$ python3 -q
>>> import numpy as np
>>> import numpy.linalg as la
>>> np.set_printoptions(suppress=True, linewidth=120)
>>> K = np.load("run19.npy")
>>> print(K.round(2))
[[0.5  0.5  0.   0.   0.   0.   0.   0.  ]
 [0.   0.5  0.   0.   0.   0.   0.   0.5 ]
 [0.33 0.   0.33 0.   0.   0.   0.33 0.  ]
 [0.   0.   0.   0.5  0.   0.   0.   0.5 ]
 [0.   0.25 0.25 0.25 0.25 0.   0.   0.  ]
 [0.2  0.   0.2  0.   0.2  0.2  0.2  0.  ]
 [0.   0.   0.5  0.   0.   0.   0.5  0.  ]
 [0.   0.   0.25 0.25 0.   0.   0.25 0.25]]
>>> print(K.sum(axis=1))
[1. 1. 1. 1. 1. 1. 1. 1.]
>>> print(np.round(la.matrix_power(K, 100), 2) + 0)
[[0.15 0.15 0.23 0.08 0.   0.   0.23 0.15]
 [0.15 0.15 0.23 0.08 0.   0.   0.23 0.15]
 [0.15 0.15 0.23 0.08 0.   0.   0.23 0.15]
 [0.15 0.15 0.23 0.08 0.   0.   0.23 0.15]
 [0.15 0.15 0.23 0.08 0.   0.   0.23 0.15]
 [0.15 0.15 0.23 0.08 0.   0.   0.23 0.15]
 [0.15 0.15 0.23 0.08 0.   0.   0.23 0.15]
 [0.15 0.15 0.23 0.08 0.   0.   0.23 0.15]]
>>> print(K @ np.ones(8))
[1. 1. 1. 1. 1. 1. 1. 1.]
>>> print(np.round(np.sort(np.abs(la.eigvals(K)))[::-1], 2) + 0)
[1.   0.63 0.63 0.5  0.25 0.2  0.05 0.  ]
>>> pr = np.eye(8)[5]
>>> for _ in range(5):
...     pr = pr @ K
...     print(pr.round(2))
... 
[0.2 0.  0.2 0.  0.2 0.2 0.2 0. ]
[0.21 0.15 0.26 0.05 0.09 0.04 0.21 0.  ]
[0.2  0.2  0.22 0.05 0.03 0.01 0.2  0.1 ]
[0.17 0.21 0.21 0.06 0.01 0.   0.2  0.15]
[0.16 0.19 0.21 0.07 0.   0.   0.21 0.17]
>>> Uu, sigma, Vh = la.svd(K)
>>> print(np.argmax(sigma[:-1] / (sigma[1:] + 1e-6)) + 1)
7
>>> print(sigma.round(2) + 0)
[1.1  0.9  0.77 0.44 0.4  0.26 0.07 0.  ]
>>> A2 = Uu[:, :7] @ np.diag(sigma[:7]) @ Vh[:7]
>>> print(round(float(np.abs(K - A2).max()), 2))
0.0
>>> print(round(la.norm(K - A2, 2), 2), round(float(sigma[7]), 2))
0.0 0.0
>>> print(la.matrix_rank(K, rtol=0.05))
7
>>> print(np.round(K @ la.pinv(K) @ K, 2) + 0)
[[0.5  0.5  0.   0.   0.   0.   0.   0.  ]
 [0.   0.5  0.   0.   0.   0.   0.   0.5 ]
 [0.33 0.   0.33 0.   0.   0.   0.33 0.  ]
 [0.   0.   0.   0.5  0.   0.   0.   0.5 ]
 [0.   0.25 0.25 0.25 0.25 0.   0.   0.  ]
 [0.2  0.   0.2  0.   0.2  0.2  0.2  0.  ]
 [0.   0.   0.5  0.   0.   0.   0.5  0.  ]
 [0.   0.   0.25 0.25 0.   0.   0.25 0.25]]
>>> print(round(float(np.trace(la.pinv(K) @ K)), 2))
7.0
>>> print(np.unique(K.round(6), axis=0).shape)
(8, 8)
>>> print(la.lstsq(K[:-1].T, K[-1])[2])
7
>>> mat = np.loadtxt("a.csv", delimiter=",")
>>> print(mat.round(2) + 0)
[[ 1.29  1.42 -0.94  2.11]
 [-2.2   0.93  0.08 -1.82]
 [-1.54 -1.07  0.84 -2.19]
 [ 1.92 -2.05  0.49  0.93]
 [ 0.57  2.12 -1.09  1.73]
 [ 2.17 -1.32  0.1   1.59]
 [ 1.86  0.47 -0.64  2.21]
 [ 1.05 -2.63  0.95 -0.29]
 [-1.47 -1.17  0.87 -2.17]
 [-2.11  0.24  0.37 -2.09]
 [-0.99  2.64 -0.97  0.36]
 [ 1.04  1.7  -1.01  2.  ]
 [-2.17  1.37 -0.12 -1.56]
 [ 1.93  0.32 -0.59  2.2 ]
 [ 0.92  1.82 -1.04  1.94]
 [-1.89 -0.41  0.62 -2.21]
 [ 1.43 -2.5   0.81  0.18]
 [-0.43 -2.22  1.11 -1.63]
 [ 0.4   2.24 -1.11  1.61]
 [ 0.83  1.9  -1.05  1.89]
 [ 2.09 -1.67  0.28  1.32]
 [-1.94  2.01 -0.47 -0.98]
 [-1.63  2.37 -0.7  -0.46]
 [-2.13  0.33  0.34 -2.06]
 [ 0.44 -2.61  1.08 -0.92]
 [-0.84  2.65 -1.01  0.52]
 [-1.79 -0.63  0.7  -2.22]
 [-1.33  2.55 -0.85 -0.04]
 [-2.06  0.06  0.45 -2.14]
 [ 0.16  2.38 -1.12  1.44]
 [ 1.84  0.51 -0.66  2.22]
 [ 1.86 -2.13  0.54  0.83]
 [ 1.8   0.6  -0.68  2.22]
 [ 2.    0.13 -0.52  2.17]
 [ 2.19 -1.12  0.    1.72]]
>>> Xs = mat - mat.mean(axis=0)
>>> Uu, sigma, Vh = la.svd(Xs, full_matrices=False)
>>> print(np.abs(Uu[:, 0]).argmax())
15
>>> print(np.round((sigma ** 2).sum() ** 2 / (sigma ** 4).sum(), 2))
1.95
>>> print(np.round(Vh[0] * np.sign(Vh[0, np.abs(Vh[0]).argmax()]), 2))
[ 0.65  0.09 -0.19  0.73]
>>> W2 = mat[[31, 9]].astype(float)
>>> for _ in range(7):
...     z = la.norm(mat[:, None] - W2, axis=-1).argmin(axis=1)
...     W2 = np.array([mat[z == j].mean(axis=0) for j in range(2)])
... 
>>> print(z)
[0 1 1 0 0 0 0 0 1 1 1 0 1 0 0 1 0 1 0 0 0 1 1 1 0 1 1 1 1 0 0 0 0 0 0]
>>> print(np.abs(W2[1] - W2[0]).argmax())
0
>>> print(np.round(W2[1] - W2[0], 2))
[-3.02  0.66  0.39 -2.83]
>>> print(W2.round(2))
[[ 1.39 -0.02 -0.31  1.45]
 [-1.63  0.64  0.08 -1.38]]
>>> E = np.loadtxt("dump.csv", delimiter=",")
>>> print(E)
[[-1.6  0.5  0.1  0.9  0.7 -0.4  0.3 -0.8  1.3  0.1 -2.2]
 [ 0.3 -0.5  0.6 -0.6 -1.6 -0.7 -0.9 -1.3 -0.2 -0.7  1.9]
 [-0.5  0.6 -0.7  1.  -1.  -0.1 -0.3 -0.8 -0.3  0.2  0.6]
 [-0.3  0.  -1.7 -2.3 -0.2 -0.3  1.6  0.7 -0.7 -0.9 -1. ]
 [ 0.1 -0.7 -0.2  0.7 -1.2  2.2 -2.4 -0.7  0.2 -0.2 -0.4]
 [ 0.2  1.   0.4  1.7  1.9 -0.6  0.6 -0.8  1.4  1.9 -0.9]
 [ 0.1 -0.2 -1.4 -2.8 -0.6 -1.1 -0.9 -1.2  0.1  0.5  0.3]
 [-0.8  0.4  1.   0.6  0.5  0.5 -0.5 -0.2  0.4  1.3 -1. ]]
>>> Uu, sigma, Vh = la.svd(E, full_matrices=False)
>>> print(np.round(Uu.T @ Uu, 2) + 0)
[[1. 0. 0. 0. 0. 0. 0. 0.]
 [0. 1. 0. 0. 0. 0. 0. 0.]
 [0. 0. 1. 0. 0. 0. 0. 0.]
 [0. 0. 0. 1. 0. 0. 0. 0.]
 [0. 0. 0. 0. 1. 0. 0. 0.]
 [0. 0. 0. 0. 0. 1. 0. 0.]
 [0. 0. 0. 0. 0. 0. 1. 0.]
 [0. 0. 0. 0. 0. 0. 0. 1.]]
>>> print(sigma.round(2))
[5.95 4.78 3.38 3.25 2.16 1.71 1.2  0.52]
>>> print(np.round(np.cumsum(sigma ** 2) / np.sum(sigma ** 2), 2))
[0.4  0.65 0.78 0.9  0.95 0.98 1.   1.  ]
>>> print(np.round(sigma / sigma[0], 2))
[1.   0.8  0.57 0.55 0.36 0.29 0.2  0.09]
>>> print(Uu.shape, sigma.shape, Vh.shape)
(8, 8) (8,) (8, 11)
>>> print(np.round(Uu.T @ E @ Vh.T, 2) + 0)
[[5.95 0.   0.   0.   0.   0.   0.   0.  ]
 [0.   4.78 0.   0.   0.   0.   0.   0.  ]
 [0.   0.   3.38 0.   0.   0.   0.   0.  ]
 [0.   0.   0.   3.25 0.   0.   0.   0.  ]
 [0.   0.   0.   0.   2.16 0.   0.   0.  ]
 [0.   0.   0.   0.   0.   1.71 0.   0.  ]
 [0.   0.   0.   0.   0.   0.   1.2  0.  ]
 [0.   0.   0.   0.   0.   0.   0.   0.52]]
